$ python -q
>>> import numpy as np
>>> import numpy.linalg as la
>>> np.set_printoptions(precision=1, suppress=True, linewidth=100, sign=" ")
>>> def rd(a):
...     return np.round(a, 1) + 0
... 
>>> feats = np.diag(np.array([-1, 1, -2, -3]))
>>> feats
array([[-1,  0,  0,  0],
       [ 0,  1,  0,  0],
       [ 0,  0, -2,  0],
       [ 0,  0,  0, -3]])
>>> # 4 blocks once reordered
>>> C2 = feats.T @ feats
>>> rd(la.svd(feats, compute_uv=False) ** 2)
array([ 9.,  4.,  1.,  1.])
>>> (feats @ feats.T).shape
(4, 4)
>>> la.matrix_rank(C2)
np.int64(4)
>>> np.allclose(C2, C2.T)
True
>>> w, vecs = la.eig(feats)
>>> rd(np.sort(la.eigvals(feats.T)))
array([-3., -2., -1.,  1.])
>>> feats @ vecs[:, 0] - w[0] * vecs[:, 0]
array([ 0.,  0.,  0.,  0.])
>>> print(w)
[-1.  1. -2. -3.]
>>> proj = np.triu(np.array([[-3, -7, 1, -2], [7, 4, 4, 2], [-6, 1, 5, 4], [9, 4, 3, -9]]), 1) + np.eye(4)
>>> A2 = proj @ feats @ la.inv(proj)
>>> print(proj @ feats - feats @ proj)
[[  0. -14.  -1.   4.]
 [  0.   0. -12.  -8.]
 [  0.   0.   0.  -4.]
 [  0.   0.   0.   0.]]
>>> print(la.matrix_rank(A2))
4
>>> A = np.load("x.npy")
>>> rd(A)
array([[ 0.1,  0.1,  0.1,  0. ,  0.1,  0.1,  0. ,  0. ,  0. ,  0.1,  0. ,  0.1, -0.1],
       [ 0.1,  0.2,  0.1,  0.1,  0.2,  0.2,  0. ,  0. ,  0. ,  0.2,  0. ,  0.1, -0.1],
       [ 0.1,  0.1,  0.1,  0. ,  0.1,  0.1,  0. ,  0. ,  0. ,  0.1,  0. ,  0.1, -0.1],
       [ 0. ,  0.1,  0. ,  0. ,  0.1,  0.1,  0. ,  0. ,  0. ,  0.1,  0. ,  0. ,  0. ],
       [ 0.1,  0.2,  0.1,  0.1,  0.2,  0.2,  0. ,  0. ,  0. ,  0.2,  0. ,  0.1, -0.1],
       [ 0.1,  0.2,  0.1,  0.1,  0.2,  0.2,  0. ,  0. ,  0. ,  0.2,  0. ,  0.1, -0.1],
       [ 0. ,  0. ,  0. ,  0. ,  0. ,  0. ,  0. ,  0. ,  0. ,  0. ,  0. ,  0. ,  0. ],
       [ 0. ,  0. ,  0. ,  0. ,  0. ,  0. ,  0. ,  0. ,  0. ,  0. ,  0. ,  0. ,  0. ],
       [ 0. ,  0. ,  0. ,  0. ,  0. ,  0. ,  0. ,  0. ,  0. ,  0. ,  0. ,  0. ,  0. ],
       [ 0.1,  0.2,  0.1,  0.1,  0.2,  0.2,  0. ,  0. ,  0. ,  0.2,  0. ,  0.1, -0.1],
       [ 0. ,  0. ,  0. ,  0. ,  0. ,  0. ,  0. ,  0. ,  0. ,  0. ,  0. ,  0. ,  0. ],
       [ 0.1,  0.1,  0.1,  0. ,  0.1,  0.1,  0. ,  0. ,  0. ,  0.1,  0. ,  0.1, -0.1],
       [-0.1, -0.1, -0.1,  0. , -0.1, -0.1,  0. ,  0. ,  0. , -0.1,  0. , -0.1,  0.1]])
>>> rng = np.random.default_rng(0)
>>> labels = rng.permutation(13)
>>> print(labels)
[ 10   2   7   4   5  12   0   3   6   9  11   8   1]
>>> A2 = A[labels][:, labels]
>>> rd(la.det(A2)), rd(la.det(A[labels]))
(np.float64(0.0), np.float64(0.0))
>>> left, sig, vt = la.svd(A)
>>> vecs = vt[:(sig > 1e-8).sum()]
>>> x0 = A[10] + 2 * A[12] + rng.integers(2) * np.eye(13)[9]
>>> print(rd(x0))
[-0.2 -0.2 -0.2 -0.1 -0.2 -0.2  0.   0.   0.  -0.2  0.  -0.2  0.2]
>>> rd(np.diag(vecs.T @ vecs))
array([ 0.1,  0.2,  0.1,  0. ,  0.2,  0.2,  0. ,  0. ,  0. ,  0.2,  0. ,  0.1,  0.1])
>>> np.allclose(vecs.T @ vecs @ x0, x0)
True
>>> la.matrix_rank(np.vstack([A, x0]))
np.int64(1)
>>> rd(la.norm(x0 - vecs.T @ vecs @ x0))
np.float64(0.0)
>>> arr = np.load("m.npy")
>>> arr
array([[ 10,  16,  -4,  -8,  14,   6,   8,  12,   0, -14],
       [ 15,  24,  -6, -12,  21,   9,  12,  18,   0, -21],
       [  5,   8,  -2,  -4,   7,   3,   4,   6,   0,  -7],
       [ 10,  16,  -4,  -8,  14,   6,   8,  12,   0, -14],
       [ 20,  32,  -8, -16,  28,  12,  16,  24,   0, -28],
       [ 25,  40, -10, -20,  35,  15,  20,  30,   0, -35],
       [  0,   0,   0,   0,   0,   0,   0,   0,   0,   0],
       [ 20,  32,  -8, -16,  28,  12,  16,  24,   0, -28],
       [ 20,  32,  -8, -16,  28,  12,  16,  24,   0, -28],
       [ 15,  24,  -6, -12,  21,   9,  12,  18,   0, -21],
       [ 10,  16,  -4,  -8,  14,   6,   8,  12,   0, -14],
       [ 20,  32,  -8, -16,  28,  12,  16,  24,   0, -28],
       [ 10,  16,  -4,  -8,  14,   6,   8,  12,   0, -14]])
>>> # rows and columns are dependent
>>> la.matrix_rank(arr, rtol=0.1)
np.int64(1)
>>> [round(float(x), 1) for x in la.svd(arr, compute_uv=False)[:3]]
[182.3, 0.0, 0.0]
>>> rk = la.matrix_rank(arr)
>>> print(rk)
1
>>> N = la.svd(arr)[2][rk:].T
>>> N.shape
(10, 9)
>>> [int(la.matrix_rank(np.delete(arr, i, axis=0))) for i in range(13)]
[1, 1, 1, 1, 1, 1, 1, 1, 1, 1, 1, 1, 1]
>>> [int(la.matrix_rank(arr[:, :j + 1])) for j in range(10)]
[1, 1, 1, 1, 1, 1, 1, 1, 1, 1]
>>> M = np.loadtxt("layer5.csv", delimiter=",")
>>> M
array([[ -4.,  -5.,  -7.,  12.,   7.,   1.,  -6.,  12.,   1.,  14., -15.,  -8., -17.],
       [ -5.,  -8.,   8.,   1.,  17.,   8., -11., -11.,  -7.,  16.,   6.,  -1.,  12.],
       [ -7.,   8.,  -6.,   4.,  -4.,  -7.,  -7.,   5.,  -7.,   5.,  -5.,   4.,  -6.],
       [ 12.,   1.,   4.,   8.,  -1.,  -3.,  -3.,  11.,  -3., -13.,  -7.,  -9., -11.],
       [  7.,  17.,  -4.,  -1.,  10.,   4.,   1.,   7.,  -6.,  -3., -13.,  -9.,  -1.],
       [  1.,   8.,  -7.,  -3.,   4.,  -8.,  -7.,   4.,  -7.,   7., -10.,  -7.,   1.],
       [ -6., -11.,  -7.,  -3.,   1.,  -7., -16.,   1.,  -1.,   0.,  14.,   1.,  10.],
       [ 12., -11.,   5.,  11.,   7.,   4.,   1., -18.,  -1., -15.,   2.,   9.,   2.],
       [  1.,  -7.,  -7.,  -3.,  -6.,  -7.,  -1.,  -1.,  16.,   9., -12., -10.,  -3.],
       [ 14.,  16.,   5., -13.,  -3.,   7.,   0., -15.,   9.,  14.,  11.,  -7.,  -3.],
       [-15.,   6.,  -5.,  -7., -13., -10.,  14.,   2., -12.,  11., -18., -15.,   3.],
       [ -8.,  -1.,   4.,  -9.,  -9.,  -7.,   1.,   9., -10.,  -7., -15., -14.,  -6.],
       [-17.,  12.,  -6., -11.,  -1.,   1.,  10.,   2.,  -3.,  -3.,   3.,  -6.,  -8.]])
>>> # symmetric
>>> w, vecs = la.eigh(M)
>>> rd(la.svd(M, compute_uv=False))
array([ 64.4,  44.5,  41.1,  38. ,  31.8,  27.8,  24.7,  19.7,  16.4,  13.9,   8.5,   3.6,   3.1])
>>> rd(la.eigvalsh(M + 4 * np.eye(13)))
array([-60.4, -37.1, -23.8, -20.7, -15.7,  -9.9,   0.9,   7.6,  12.5,  20.4,  35.8,  42. ,  48.5])
>>> np.unique(w.round(6) + 0, return_counts=True)[1]
array([ 1,  1,  1,  1,  1,  1,  1,  1,  1,  1,  1,  1,  1])
>>> (w > 1e-8).sum(), (w < -1e-8).sum()
(np.int64(6), np.int64(7))
>>> W1 = np.array([[3, -2, -1, -1, 2, 1],
...     [0, -1, -2, -2, -1, -2],
...     [0, -2, -3, 1, -2, 1],
...     [1, -1, -3, -3, -1, 3],
...     [2, -3, -1, 2, 2, -3],
...     [0, 1, 0, 3, -1, -3],
...     [-2, -1, -2, -2, 1, -2],
...     [-1, -3, -3, 1, -3, 0],
...     [3, 2, 0, 2, 2, -2],
...     [2, -1, -1, -2, 1, -2],
...     [-1, 0, -3, -2, -2, -1],
...     [3, -1, 0, 2, 0, -2],
...     [1, -1, -1, 1, -1, -3]])
>>> b = np.array([4, -3, -2, 1, 0, -5])
>>> act = np.maximum(M @ W1 + b, 0)
>>> print((act > 0).astype(int))
[[ 1  0  1  0  1  1]
 [ 1  0  0  1  1  0]
 [ 0  0  1  0  0  1]
 [ 0  0  0  0  0  1]
 [ 0  0  0  0  1  0]
 [ 1  0  1  0  1  1]
 [ 1  1  1  1  0  1]
 [ 1  1  1  1  1  1]
 [ 1  1  1  0  1  1]
 [ 1  1  0  0  1  0]
 [ 0  1  1  0  0  1]
 [ 0  1  1  0  0  1]
 [ 0  1  1  0  0  0]]
>>> basis = np.array([[0, 2], [2, 1], [3, 1], [0, 0], [3, 1], [0, 3]])
>>> W1 @ basis
array([[ -1,   8],
       [-11, -10],
       [-19,  -4],
       [-14,   6],
       [ -3,  -7],
       [ -1,  -9],
       [ -5, -12],
       [-24, -11],
       [ 10,   4],
       [ -2,  -3],
       [-15, -10],
       [ -2,  -1],
       [ -8, -10]])
>>> (act @ basis).round(6).argmax(axis=1)
array([ 1,  1,  1,  1,  0,  0,  0,  1,  0,  0,  0,  1,  0])
>>> O, R = la.qr(M)
>>> rd(abs(R[0, 0])), rd(la.norm(M[:, 0]))
(np.float64(35.2), np.float64(35.2))
>>> print(np.allclose(R.T @ R, M.T @ M))
True
>>> np.trace(O @ O.T)
np.float64(13.0)
>>> O.shape, R.shape
((13, 13), (13, 13))
>>> m1 = np.loadtxt("run3.csv", delimiter=",")
>>> m1
array([[ 0.6,  1.7,  0.8,  1.8],
       [ 1.1,  1.7,  1.5,  2.5],
       [ 1. ,  2.1,  1.2,  2.6],
       [ 1.5,  2.2,  1.3,  1.9],
       [ 1. ,  0.7,  0. ,  1.2],
       [ 0.9,  0.7, -0.2,  1.2],
       [ 0.6,  1. , -0.1,  0.9],
       [ 0.9,  1. ,  0.2,  1.5],
       [ 2. ,  2.2,  1. , -0.4],
       [ 1.7,  2. ,  1.4, -0.1],
       [ 2.5,  2.1,  1.4,  0.2],
       [ 2.7,  2.1,  1. , -0.3]])
>>> Xc = m1 - m1.mean(axis=0)
>>> left, sig, vt = la.svd(Xc, full_matrices=False)
>>> print(rd(sig ** 2 / (sig ** 2).sum()))
[ 0.6  0.3  0.   0. ]
>>> rd(sig)
array([ 4.1,  2.9,  0.9,  0.5])
>>> (np.sign(left[:, 0]) == np.sign(left[0, 0])).astype(int)
array([ 1,  1,  1,  1,  1,  1,  1,  1,  0,  0,  0,  0])
>>> np.searchsorted(np.cumsum(sig ** 2) / (sig ** 2).sum(), 0.9) + 1
np.int64(2)
>>> proj = m1 @ la.solve(m1.T @ m1, m1.T)
>>> rd(proj)
array([[ 0.3,  0. ,  0.3,  0.2, -0.1,  0. ,  0.2,  0. ,  0.1,  0.1, -0.1, -0.1],
       [ 0. ,  0.5,  0.2,  0.2,  0.1,  0. , -0.2,  0.1, -0.2,  0. ,  0.2,  0. ],
       [ 0.3,  0.2,  0.3,  0.2,  0. ,  0. ,  0.1,  0.1,  0. ,  0.1,  0. , -0.1],
       [ 0.2,  0.2,  0.2,  0.2,  0. ,  0. ,  0. ,  0.1,  0.1,  0.1,  0.1,  0. ],
       [-0.1,  0.1,  0. ,  0. ,  0.3,  0.3,  0.1,  0.2, -0.1, -0.2,  0.1,  0.1],
       [ 0. ,  0. ,  0. ,  0. ,  0.3,  0.3,  0.2,  0.2,  0. , -0.2,  0. ,  0.1],
       [ 0.2, -0.2,  0.1,  0. ,  0.1,  0.2,  0.3,  0.1,  0.2,  0. , -0.1,  0. ],
       [ 0. ,  0.1,  0.1,  0.1,  0.2,  0.2,  0.1,  0.2,  0. , -0.1,  0. ,  0.1],
       [ 0.1, -0.2,  0. ,  0.1, -0.1,  0. ,  0.2,  0. ,  0.4,  0.3,  0.1,  0.2],
       [ 0.1,  0. ,  0.1,  0.1, -0.2, -0.2,  0. , -0.1,  0.3,  0.3,  0.2,  0.1],
       [-0.1,  0.2,  0. ,  0.1,  0.1,  0. , -0.1,  0. ,  0.1,  0.2,  0.4,  0.3],
       [-0.1,  0. , -0.1,  0. ,  0.1,  0.1,  0. ,  0.1,  0.2,  0.1,  0.3,  0.4]])
>>> rd(np.trace(proj))
np.float64(4.0)
